% python3 -q
>>> import numpy as np
>>> import numpy.linalg as la
>>> np.set_printoptions(precision=2, suppress=True, linewidth=160)
>>> rd = lambda a: np.round(a, 2) + 0
>>> A = np.load("run1.npy")
>>> print(A)
[[ 6. -1.]
 [-1.  6.]]
>>> out = la.inv(A)
>>> print(rd(la.inv(out)))
[[ 6. -1.]
 [-1.  6.]]
>>> print(np.allclose(out, A.T))
False
>>> print(rd(la.det(A) * la.det(out)))
1.0
>>> print(rd(la.slogdet(A)[0]))
1.0
>>> evals, V = la.eig(A)
>>> print(rd(np.sort(la.eigvals(A @ A))))
[25. 49.]
>>> print(A @ A)
[[ 37. -12.]
 [-12.  37.]]
>>> print((A - A.T) / 2)
[[0. 0.]
 [0. 0.]]
>>> print(np.allclose(A @ A.T, A.T @ A))
True
>>> print(np.allclose(A, A.T))
True
>>> print(rd(np.abs(la.eigvals(A)).max()))
7.0
>>> mat = np.load("data.npy")
>>> print(rd(mat))
[[ 10.47  14.52   8.93]
 [ 10.47  14.94   8.19]
 [ 10.47  14.81   8.43]
 [ -3.72 -14.37  13.4 ]
 [  3.44  -4.27  19.23]
 [ -1.4  -11.61  16.22]
 [ -2.33 -12.79  15.2 ]
 [ -8.77 -17.78   2.62]
 [-10.09 -11.74 -12.67]
 [ 10.33  13.08  11.06]
 [  2.28  12.72 -15.27]
 [ -1.92 -12.28  15.67]
 [ -4.62   2.14 -19.34]
 [  9.8   10.52  13.9 ]
 [ 10.47  14.66   8.69]
 [ -1.48 -11.72  16.14]
 [-10.47 -14.64  -8.72]
 [-10.21 -12.35 -11.97]
 [-10.06 -17.01  -3.08]
 [ -9.41  -9.11 -15.12]]
>>> cen = mat - mat.mean(axis=0)
>>> V = la.svd(cen)[2][:2]
>>> out = cen - cen @ V.T @ V
>>> print(rd(la.norm(out) / la.norm(cen)))
0.0
>>> print(la.norm(out, axis=1).round(6).argmax())
0
>>> print(rd(np.cov(cen @ V.T, rowvar=False)))
[[247.61   0.  ]
 [  0.   152.67]]
>>> print(rd(out.std(axis=0)))
[0. 0. 0.]
>>> Uu, sig, Vh = la.svd(mat)
>>> V = Vh[:(sig > 1e-8).sum()]
>>> rng = np.random.default_rng(70527)
>>> x = mat[9] + 3 * mat[0] + rng.integers(2) * np.eye(3)[1]
>>> print(rd(x))
[41.72 56.63 37.85]
>>> print(rd(np.diag(V.T @ V)))
[0.27 0.79 0.94]
>>> K = np.load("test9.npy")
>>> print(rd(K))
[[0.01 0.02 0.03 0.07]
 [0.02 0.04 0.08 0.17]
 [0.03 0.08 0.15 0.35]
 [0.07 0.17 0.35 0.8 ]]
>>> Uu, sig, Vh = la.svd(K, full_matrices=False)
>>> print(np.abs(Uu[:, 0]).round(6).argmax())
3
>>> print(rd(np.abs(Vh[0])))
[0.08 0.19 0.39 0.9 ]
>>> print(rd(np.sqrt((sig ** 2).sum())), rd(la.norm(K)))
1.0 1.0
>>> print(Uu.shape, sig.shape, Vh.shape)
(4, 4) (4,) (4, 4)
>>> data = np.load("sample8.npy")
>>> print(data)
[[-2.  2.  2.  0. -2.]
 [ 2.  1.  4.  0. -4.]
 [ 2.  4.  1.  0. -4.]
 [ 0.  0.  0. -3.  0.]
 [-2. -4. -4.  0.  1.]]
>>> evals, V = la.eigh(data)
>>> print(rd(evals))
[-3. -3. -3. -3. 10.]
>>> print(rd(V.T @ V))
[[1. 0. 0. 0. 0.]
 [0. 1. 0. 0. 0.]
 [0. 0. 1. 0. 0.]
 [0. 0. 0. 1. 0.]
 [0. 0. 0. 0. 1.]]
>>> print(rd(la.eigvalsh(data + -2 * np.eye(5))))
[-5. -5. -5. -5.  8.]
